% ipython --no-banner

In [1]: import numpy as np

In [2]: np.set_printoptions(precision=2, suppress=True, linewidth=100)

In [3]: F = np.load("x.npy")

In [4]: F.round(2) + 0
Out[4]: 
array([[-0.68, -0.56,  0.13,  0.36, -1.09, -0.57,  0.56, -1.21,  0.11,  0.21,  2.17],
       [-1.14, -0.64, -0.19,  0.5 , -0.61,  0.05, -2.16, -0.18,  0.97,  0.83, -0.56],
       [ 0.61, -0.97, -0.51, -1.35,  1.65, -0.05, -1.14, -0.17, -0.27,  0.13,  1.21],
       [ 0.  ,  0.88,  0.4 , -1.5 , -0.46, -2.09, -0.34, -0.8 ,  0.  , -0.08, -0.69],
       [ 1.67, -1.12, -0.84,  1.01, -0.9 , -0.86, -0.54, -0.14, -0.75, -0.8 , -0.38],
       [ 0.46,  0.52,  0.59,  1.04,  0.67, -0.42, -0.14, -0.47, -1.35,  2.1 , -0.07],
       [-0.15,  1.05, -1.32,  0.25, -0.23, -0.99, -0.2 ,  1.96,  0.14,  0.44,  0.98],
       [-0.83,  0.64,  0.29, -0.37, -0.74,  0.76, -1.04,  0.2 , -2.14, -0.87,  0.34],
       [-1.14, -1.81, -0.19, -0.68, -0.19, -0.56,  0.99,  0.9 , -0.92,  0.69, -0.71],
       [-1.37,  0.2 , -0.96,  1.12,  1.51, -0.81,  0.15, -0.79, -0.31, -1.06, -0.33],
       [-0.08, -0.5 ,  2.17,  0.73,  0.57, -0.92, -0.44,  1.13,  0.23, -0.8 ,  0.45]])

In [5]: r0 = np.array([-2, 0, 2, -2, -1, 2, -1, 2, 2, 1, -1])

In [6]: out = F + np.outer(r0, np.eye(11)[5])

In [7]: np.linalg.matrix_rank(out - F)
Out[7]: np.int64(1)

In [8]: K = np.loadtxt("dump.csv", delimiter=",")

In [9]: K
Out[9]: 
array([[  2.,   3.,   4.,   5.,   6.,   7.,   8.,   9.,  10.,  11.,  12.,  13.,  14.,  15.,  16.,
         17.],
       [ 18.,  19.,  20.,  21.,  22.,  23.,  24.,  25.,  26.,  27.,  28.,  29.,  30.,  31.,  32.,
         33.],
       [ 34.,  35.,  36.,  37.,  38.,  39.,  40.,  41.,  42.,  43.,  44.,  45.,  46.,  47.,  48.,
         49.],
       [ 50.,  51.,  52.,  53.,  54.,  55.,  56.,  57.,  58.,  59.,  60.,  61.,  62.,  63.,  64.,
         65.],
       [ 66.,  67.,  68.,  69.,  70.,  71.,  72.,  73.,  74.,  75.,  76.,  77.,  78.,  79.,  80.,
         81.],
       [ 82.,  83.,  84.,  85.,  86.,  87.,  88.,  89.,  90.,  91.,  92.,  93.,  94.,  95.,  96.,
         97.],
       [ 98.,  99., 100., 101., 102., 103., 104., 105., 106., 107., 108., 109., 110., 111., 112.,
        113.],
       [114., 115., 116., 117., 118., 119., 120., 121., 122., 123., 124., 125., 126., 127., 128.,
        129.],
       [130., 131., 132., 133., 134., 135., 136., 137., 138., 139., 140., 141., 142., 143., 144.,
        145.],
       [146., 147., 148., 149., 150., 151., 152., 153., 154., 155., 156., 157., 158., 159., 160.,
        161.],
       [162., 163., 164., 165., 166., 167., 168., 169., 170., 171., 172., 173., 174., 175., 176.,
        177.],
       [178., 179., 180., 181., 182., 183., 184., 185., 186., 187., 188., 189., 190., 191., 192.,
        193.],
       [194., 195., 196., 197., 198., 199., 200., 201., 202., 203., 204., 205., 206., 207., 208.,
        209.],
       [210., 211., 212., 213., 214., 215., 216., 217., 218., 219., 220., 221., 222., 223., 224.,
        225.],
       [226., 227., 228., 229., 230., 231., 232., 233., 234., 235., 236., 237., 238., 239., 240.,
        241.]])

In [10]: # null space of dimension 14

In [11]: np.round(np.linalg.svd(K, compute_uv=False), 2) + 0
Out[11]: 
array([2166.49,   35.3 ,    0.  ,    0.  ,    0.  ,    0.  ,    0.  ,    0.  ,    0.  ,    0.  ,
          0.  ,    0.  ,    0.  ,    0.  ,    0.  ])

In [12]: np.unravel_index(np.abs(K).argmax(), K.shape)
Out[12]: (np.int64(14), np.int64(15))

In [13]: K[15]
Traceback (most recent call last):
  Cell In[13], line 1
    K[15]
IndexError: index 15 is out of bounds for axis 0 with size 15


In [14]: np.count_nonzero(K)
Out[14]: np.int64(240)

In [15]: rng = np.random.default_rng(9367)

In [16]: out = K + rng.integers(-2, 3, (15, 2)) @ rng.integers(-2, 3, (2, 16))

In [17]: out
Out[17]: 
array([[ -1.,   1.,   4.,   2.,   7.,   9.,   5.,   6.,  11.,  12.,  12.,  11.,  14.,  16.,  19.,
         17.],
       [ 21.,  21.,  20.,  24.,  21.,  21.,  27.,  28.,  25.,  26.,  28.,  31.,  30.,  30.,  29.,
         33.],
       [ 31.,  33.,  36.,  34.,  39.,  41.,  37.,  38.,  43.,  44.,  44.,  43.,  46.,  48.,  51.,
         49.],
       [ 53.,  52.,  46.,  56.,  58.,  51.,  59.,  60.,  56.,  54.,  57.,  62.,  68.,  58.,  61.,
         62.],
       [ 70.,  70.,  70.,  73.,  67.,  69.,  76.,  77.,  73.,  75.,  77.,  80.,  76.,  79.,  76.,
         82.],
       [ 86.,  85.,  80.,  89.,  88.,  83.,  92.,  93.,  88.,  87.,  90.,  95.,  98.,  91.,  92.,
         95.],
       [ 96.,  97.,  96.,  99., 106., 103., 102., 103., 106., 105., 106., 107., 114., 109., 114.,
        111.],
       [115., 115., 112., 118., 121., 117., 121., 122., 121., 120., 122., 125., 130., 124., 127.,
        127.],
       [128., 129., 128., 131., 138., 135., 134., 135., 138., 137., 138., 139., 146., 141., 146.,
        143.],
       [144., 147., 156., 147., 144., 155., 150., 151., 156., 161., 160., 157., 150., 165., 162.,
        165.],
       [158., 161., 168., 161., 164., 171., 164., 165., 172., 175., 174., 171., 170., 179., 180.,
        179.],
       [177., 178., 178., 180., 184., 183., 183., 184., 186., 186., 187., 188., 192., 190., 193.,
        192.],
       [198., 197., 192., 201., 200., 195., 204., 205., 200., 199., 202., 207., 210., 203., 204.,
        207.],
       [212., 213., 216., 215., 210., 215., 218., 219., 218., 221., 222., 223., 218., 225., 222.,
        227.],
       [227., 228., 230., 230., 228., 231., 233., 234., 234., 236., 237., 238., 236., 240., 239.,
        242.]])

In [18]: np.round(np.linalg.svd(out - K, compute_uv=False), 2) + 0
Out[18]: 
array([34.76, 24.05,  0.  ,  0.  ,  0.  ,  0.  ,  0.  ,  0.  ,  0.  ,  0.  ,  0.  ,  0.  ,  0.  ,
        0.  ,  0.  ])

In [19]: A = np.loadtxt("a.csv", delimiter=",")

In [20]: A
Out[20]: 
array([[-1. ,  2.1,  0.4,  0. ],
       [-0.8, -0.9,  0. ,  1.6],
       [-0.1,  0.5, -0.6, -1. ],
       [ 0.1,  0.5,  0.3,  0.5],
       [-1.5,  0.6,  0.5, -0.3],
       [ 0.7,  1. , -0.9, -1.7],
       [ 1.3,  1.5, -0.6,  1.5],
       [ 0.4, -0.6,  2. , -1.6],
       [ 1.2,  1.3, -0.3,  0.3],
       [ 0.4,  2.1, -1.6,  0.8],
       [-0.9,  0.5,  1.9,  0.9],
       [-1.1, -0.3,  1.4, -0.1],
       [-1.1,  0.1, -2.3,  0.9],
       [ 0.4, -0.1, -1.1,  0.1],
       [ 0. ,  1. ,  0. , -5. ],
       [ 0.2, -0.9,  0.7,  0.2],
       [ 0.2,  0.4,  0.1, -0.3],
       [-0.4, -1.8, -0.2, -1.3],
       [ 0. ,  1. ,  0.4,  1.4],
       [ 0.4, -0.7,  1.1, -0.8],
       [ 0.6, -1. ,  0.2,  0.5],
       [ 0.9, -1.4,  2.6, -0.9],
       [ 1. , -0.5, -1.2,  1.5],
       [-0.3,  0.6, -1.1,  0.5],
       [-0.2,  0.3,  0.6, -1.6],
       [-0.7, -0.4,  0.8,  1.2],
       [ 0.1, -0.2, -0.5,  0.7],
       [-0.9,  0.9, -1.8,  0.5],
       [ 0. , -1. ,  0. , -0.6],
       [ 0.4, -2.1, -0.6,  0.8],
       [-1.7,  0.7, -1.1, -0.8],
       [ 0.2, -1.2,  0. , -1.1],
       [-1.2,  0.9,  0.1, -0.6],
       [-2.9, -0.2, -0.1, -0.4],
       [ 0.1,  0.5, -1.1,  1.3],
       [-0.1,  0.2, -0.6, -0.4],
       [-2.1,  0.5, -0.6,  0.6],
       [ 0.9, -0.1, -1.7,  0.5],
       [-0.9,  1.1,  0.1, -0.6]])

In [21]: d = np.linalg.norm(A[:, None] - A[None], axis=-1)

In [22]: d.mean(axis=1).argmax()
Out[22]: np.int64(14)

In [23]: d.shape
Out[23]: (39, 39)

In [24]: d[13].round(6).argsort(kind="stable")[:4]
Out[24]: array([13, 37, 26, 35])

In [25]: np.unravel_index(d.round(6).argmax(), d.shape)
Out[25]: (np.int64(1), np.int64(14))

In [26]: np.flatnonzero(d[13] < d.mean() / 2)
Out[26]: array([13, 23, 26, 35, 37])

In [27]: np.linalg.matrix_rank(d ** 2)
Out[27]: np.int64(6)
